$ python3 -q
>>> import numpy as np
>>> np.set_printoptions(precision=2, suppress=True, linewidth=140, legacy="1.25")
>>> J = np.load("block18.npy")
>>> J
array([[5., 4., 0.],
       [4., 5., 0.],
       [0., 0., 5.]])
>>> u, g = J[1], J[0]
>>> print(u @ u)
41.0
>>> p = (u @ g) / (u @ u) * u
>>> round((g - p) @ u, 2)
0.0
>>> g - p
array([ 1.1 , -0.88,  0.  ])
>>> round(float(np.linalg.norm(u + g) ** 2 + np.linalg.norm(u - g) ** 2), 2)
164.0
>>> p
array([3.9 , 4.88, 0.  ])
>>> np.outer(u, g)
array([[20., 16.,  0.],
       [25., 20.,  0.],
       [ 0.,  0.,  0.]])
>>> theta = np.radians(15)
>>> Rm = np.eye(3)
>>> Rm[2, 2] = Rm[1, 1] = np.cos(theta)
>>> Rm[2, 1], Rm[1, 2] = -np.sin(theta), np.sin(theta)
>>> print(Rm)
[[ 1.    0.    0.  ]
 [ 0.    0.97  0.26]
 [ 0.   -0.26  0.97]]
>>> A2 = J @ Rm.T
>>> A2
array([[ 5.  ,  3.86, -1.04],
       [ 4.  ,  4.83, -1.29],
       [ 0.  ,  1.29,  4.83]])
>>> np.linalg.svd(J, compute_uv=False), np.linalg.svd(A2, compute_uv=False)
(array([9., 5., 1.]), array([9., 5., 1.]))
>>> np.allclose(J @ J.T, A2 @ A2.T)
True
>>> print(np.abs(A2 - J).max(axis=0))
[0.   1.29 1.29]
>>> np.allclose(np.linalg.norm(J, axis=1), np.linalg.norm(A2, axis=1))
True
>>> M = np.load("sample13.npy")
>>> M
array([[-5,  0,  0],
       [ 0, -7,  0],
       [ 0,  0, -4]])
>>> A2 = np.array([[-3, -3], [2, 3], [-2, 1]])
>>> np.einsum("ik,kj->ij", M, A2)
array([[ 15,  15],
       [-14, -21],
       [  8,  -4]])
>>> np.einsum("ik,kj->ji", M, A2)
array([[ 15, -14,   8],
       [ 15, -21,  -4]])
>>> np.vstack([M, A2.T]).shape
(5, 3)
>>> np.einsum("ij->j", M)
array([-5, -7, -4])
>>> (M != 0).astype(int)
array([[1, 0, 0],
       [0, 1, 0],
       [0, 0, 1]])
>>> (np.linalg.matrix_power((M != 0) + (M.T != 0) + np.eye(3), 3) > 0).astype(int)
array([[1, 0, 0],
       [0, 1, 0],
       [0, 0, 1]])
>>> feats = np.array([[0, 0, 3, 0], [3, 0, 0, 0], [0, 3, 0, 0], [0, 0, 0, 1]])
>>> A2 = feats / np.sqrt((feats ** 2).mean(axis=1, keepdims=True))
>>> A2[3]
array([0., 0., 0., 2.])
>>> np.linalg.matrix_rank(A2) == np.linalg.matrix_rank(feats)
True
>>> np.linalg.matrix_rank(feats - feats.mean(axis=1, keepdims=True))
3
>>> feats - feats.mean(axis=1, keepdims=True)
array([[-0.75, -0.75,  2.25, -0.75],
       [ 2.25, -0.75, -0.75, -0.75],
       [-0.75,  2.25, -0.75, -0.75],
       [-0.25, -0.25, -0.25,  0.75]])
>>> u = np.array([3, 0, -1, 0])
>>> A2 = feats + np.outer(u, np.eye(4)[2])
>>> np.linalg.matrix_rank(A2 - feats)
1
>>> round(float(np.abs(np.linalg.eigvals(feats)).max()), 2)
3.0
>>> np.linalg.matrix_power(feats, 4)
array([[ 0,  0, 81,  0],
       [81,  0,  0,  0],
       [ 0, 81,  0,  0],
       [ 0,  0,  0,  1]])
>>> feats @ feats
array([[0, 9, 0, 0],
       [0, 0, 9, 0],
       [9, 0, 0, 0],
       [0, 0, 0, 1]])
>>> np.trace(feats)
1
>>> np.allclose(feats, feats.T)
False
>>> A = np.maximum(np.array([[2],
...     [1],
...     [1],
...     [3],
...     [2],
...     [3],
...     [0],
...     [1],
...     [0],
...     [3],
...     [2],
...     [2],
...     [0],
...     [2],
...     [3]]) @ np.array([[2, 0, 3, 3]]) + np.array([0, -2, -1, 0]), 0)
>>> A
array([[4, 0, 5, 6],
       [2, 0, 2, 3],
       [2, 0, 2, 3],
       [6, 0, 8, 9],
       [4, 0, 5, 6],
       [6, 0, 8, 9],
       [0, 0, 0, 0],
       [2, 0, 2, 3],
       [0, 0, 0, 0],
       [6, 0, 8, 9],
       [4, 0, 5, 6],
       [4, 0, 5, 6],
       [0, 0, 0, 0],
       [4, 0, 5, 6],
       [6, 0, 8, 9]])
>>> rng = np.random.default_rng(3506)
>>> A2 = A + rng.integers(-2, 3, (15, 2)) @ rng.integers(-2, 3, (2, 4))
>>> A2
array([[ 2,  0,  4,  4],
       [ 4,  0,  3,  5],
       [ 3,  1,  4,  1],
       [11,  1, 12, 11],
       [ 9,  1,  9,  8],
       [12,  2, 14,  9],
       [ 4,  0,  2,  4],
       [-1, -1, -1,  3],
       [-3,  1,  0, -6],
       [ 5, -1,  6, 11],
       [ 8,  2, 10,  4],
       [ 2,  2,  7, -2],
       [-5, -1, -4, -2],
       [ 3, -1,  3,  8],
       [ 3,  1,  8,  3]])
>>> np.round(np.linalg.svd(A2 - A, compute_uv=False), 2) + 0
array([18.47, 13.89,  0.  ,  0.  ])
>>> left, sv, Vt = np.linalg.svd(A, full_matrices=False)
>>> np.round(left.T @ A @ Vt.T, 2) + 0
array([[34.05,  0.  ,  0.  ,  0.  ],
       [ 0.  ,  0.96,  0.  ,  0.  ],
       [ 0.  ,  0.  ,  0.  ,  0.  ],
       [ 0.  ,  0.  ,  0.  ,  0.  ]])
>>> round(np.sqrt((sv ** 2).sum()), 2), np.round(np.linalg.norm(A), 2)
(34.06, 34.06)
>>> np.abs(Vt[0])
array([0.45, 0.  , 0.58, 0.68])
>>> sv.round(2) + 0
array([34.05,  0.96,  0.  ,  0.  ])
>>> np.round(left.T @ left, 2) + 0
array([[1., 0., 0., 0.],
       [0., 1., 0., 0.],
       [0., 0., 1., 0.],
       [0., 0., 0., 1.]])
